In [1]: import numpy as np

In [2]: from numpy import linalg as LA

In [3]: np.set_printoptions(precision=2, suppress=True, linewidth=160)

In [4]: K = np.load("block19.npy")

In [5]: K
Out[5]: 
array([[ -7., -12., -10.],
       [ 14.,  19.,  10.],
       [-12., -12.,  -5.]])

In [6]: q, Rm = LA.qr(K)

In [7]: Rm
Out[7]: 
array([[19.72, 25.05, 13.69],
       [ 0.  ,  4.65,  5.83],
       [ 0.  ,  0.  , -1.91]])

In [8]: print(round(np.trace(q @ q.T), 2))
3.0

In [9]: np.abs(np.diag(Rm))
Out[9]: array([19.72,  4.65,  1.91])

In [10]: print(q)
[[-0.35 -0.67  0.65]
 [ 0.71  0.26  0.65]
 [-0.61  0.7   0.38]]

In [11]: q.shape, Rm.shape
Out[11]: ((3, 3), (3, 3))

In [12]: x0 = np.array([-2, -5, -7])

In [13]: target = K @ x0

In [14]: print(target)
[ 144. -193.  119.]

In [15]: np.round(LA.solve(K, K[:, 1]), 2) + 0
Out[15]: array([0., 1., 0.])

In [16]: np.round(LA.solve(K.T, K[1]), 2) + 0
Out[16]: array([0., 1., 0.])

In [17]: rng = np.random.default_rng(287236)

In [18]: labels = rng.permutation(3)

In [19]: labels
Out[19]: array([2, 0, 1])

In [20]: other = K[labels][:, labels]

In [21]: np.trace(other)
Out[21]: np.float64(7.0)

In [22]: np.sort(np.abs(LA.eigvals(other)))
Out[22]: array([5., 5., 7.])

In [23]: round(float(LA.det(other)), 2), np.round(LA.det(K[labels]), 2)
Out[23]: (-175.0, np.float64(-175.0))

In [24]: other
Out[24]: 
array([[ -5., -12., -12.],
       [-10.,  -7., -12.],
       [ 10.,  14.,  19.]])

In [25]: np.allclose(other, K)
Out[25]: False

In [26]: ev, vecs = LA.eig(K)

In [27]: np.sort(LA.eigvals(K.T))
Out[27]: array([-5.,  5.,  7.])

In [28]: np.prod(ev)
Out[28]: np.float64(-175.0)

In [29]: print(np.sort(LA.eigvals(K @ K)))
[25. 25. 49.]

In [30]: F = np.load("x.npy")

In [31]: F
Out[31]: 
array([[0, 0, 1],
       [0, 0, 3],
       [0, 4, 0],
       [0, 0, 0]])

In [32]: left, sig, Vh = LA.svd(F, full_matrices=False)

In [33]: print(np.abs(left[:, 0]).round(6).argmax())
2

In [34]: left.shape, sig.shape, Vh.shape
Out[34]: ((4, 3), (3,), (3, 3))

In [35]: sig
Out[35]: array([4.  , 3.16, 0.  ])

In [36]: print(sig / sig[0])
[1.   0.79 0.  ]

In [37]: np.cumsum(sig ** 2) / np.sum(sig ** 2)
Out[37]: array([0.62, 1.  , 1.  ])

In [38]: round(float(np.sqrt((sig ** 2).sum())), 2), round(LA.norm(F), 2)
Out[38]: (5.1, np.float64(5.1))

In [39]: LA.lstsq(F[:-1].T, F[-1])[2]
Out[39]: np.int32(2)

In [40]: np.allclose(F[:-1].T @ LA.lstsq(F[:-1].T, F[-1])[0], F[-1])
Out[40]: True

In [41]: np.unique(F.round(6), axis=0).shape
Out[41]: (4, 3)

In [42]: np.argsort(-LA.norm(F, axis=0).round(6), kind="stable")[:3]
Out[42]: array([1, 2, 0])

In [43]: LA.matrix_rank(F, rtol=0.1)
Out[43]: np.int64(2)

In [44]: LA.svd(F, compute_uv=False)
Out[44]: array([4.  , 3.16, 0.  ])

In [45]: F.T @ F
Out[45]: 
array([[ 0,  0,  0],
       [ 0, 16,  0],
       [ 0,  0, 10]])

In [46]: gram = F.T @ F

In [47]: gram
Out[47]: 
array([[ 0,  0,  0],
       [ 0, 16,  0],
       [ 0,  0, 10]])

In [48]: np.trace(gram), (F ** 2).sum()
Out[48]: (np.int64(26), np.int64(26))

In [49]: J = np.array([[6.0, 1.0, 1.0], [1.0, 6.0, 1.0], [1.0, 1.0, 6.0]])

In [50]: other = J / np.sqrt((J ** 2).mean(axis=1, keepdims=True))

In [51]: LA.matrix_rank(other) == LA.matrix_rank(J)
Out[51]: np.True_

In [52]: LA.norm(other, axis=1)
Out[52]: array([1.73, 1.73, 1.73])

In [53]: (J @ J)[0]
Out[53]: array([38., 13., 13.])

In [54]: J @ (-1.0) ** np.arange(3)
Out[54]: array([ 6., -4.,  6.])

In [55]: np.allclose(J @ J.T, J.T @ J)
Out[55]: True

In [56]: np.sort(np.abs(np.fft.fft(J[0]))), np.sort(LA.svd(J, compute_uv=False))
Out[56]: (array([5., 5., 8.]), array([5., 5., 8.]))

In [57]: low = LA.cholesky(J)

In [58]: low
Out[58]: 
array([[2.45, 0.  , 0.  ],
       [0.41, 2.42, 0.  ],
       [0.41, 0.35, 2.39]])

In [59]: ev, vecs = LA.eigh(J)

In [60]: np.round(vecs.T @ J @ vecs, 2) + 0
Out[60]: 
array([[5., 0., 0.],
       [0., 5., 0.],
       [0., 0., 8.]])

In [61]: print(LA.svd(J, compute_uv=False))
[8. 5. 5.]

In [62]: np.round(vecs.T @ vecs, 2) + 0
Out[62]: 
array([[1., 0., 0.],
       [0., 1., 0.],
       [0., 0., 1.]])

In [63]: print(np.round(ev.sum(), 2), np.trace(J))
18.0 18.0

In [64]: ev
Out[64]: array([5., 5., 8.])

In [65]: print(np.abs(vecs[:, -1]))
[0.58 0.58 0.58]

In [66]: mat = np.load("a.npy")

In [67]: mat
Out[67]: 
array([[0, 0, 2, 1],
       [1, 0, 0, 2],
       [2, 1, 0, 0],
       [0, 2, 1, 0]])

In [68]: q, Rm = LA.qr(mat)

In [69]: round(float(abs(Rm[0, 0])), 2), round(LA.norm(mat[:, 0]), 2)
Out[69]: (2.24, np.float64(2.24))

In [70]: q
Out[70]: 
array([[ 0.  ,  0.  ,  0.99, -0.11],
       [-0.45, -0.2 ,  0.09,  0.87],
       [-0.89,  0.1 , -0.05, -0.43],
       [-0.  ,  0.98,  0.02,  0.22]])

In [71]: np.round(q.T @ q, 2) + 0
Out[71]: 
array([[1., 0., 0., 0.],
       [0., 1., 0., 0.],
       [0., 0., 1., 0.],
       [0., 0., 0., 1.]])
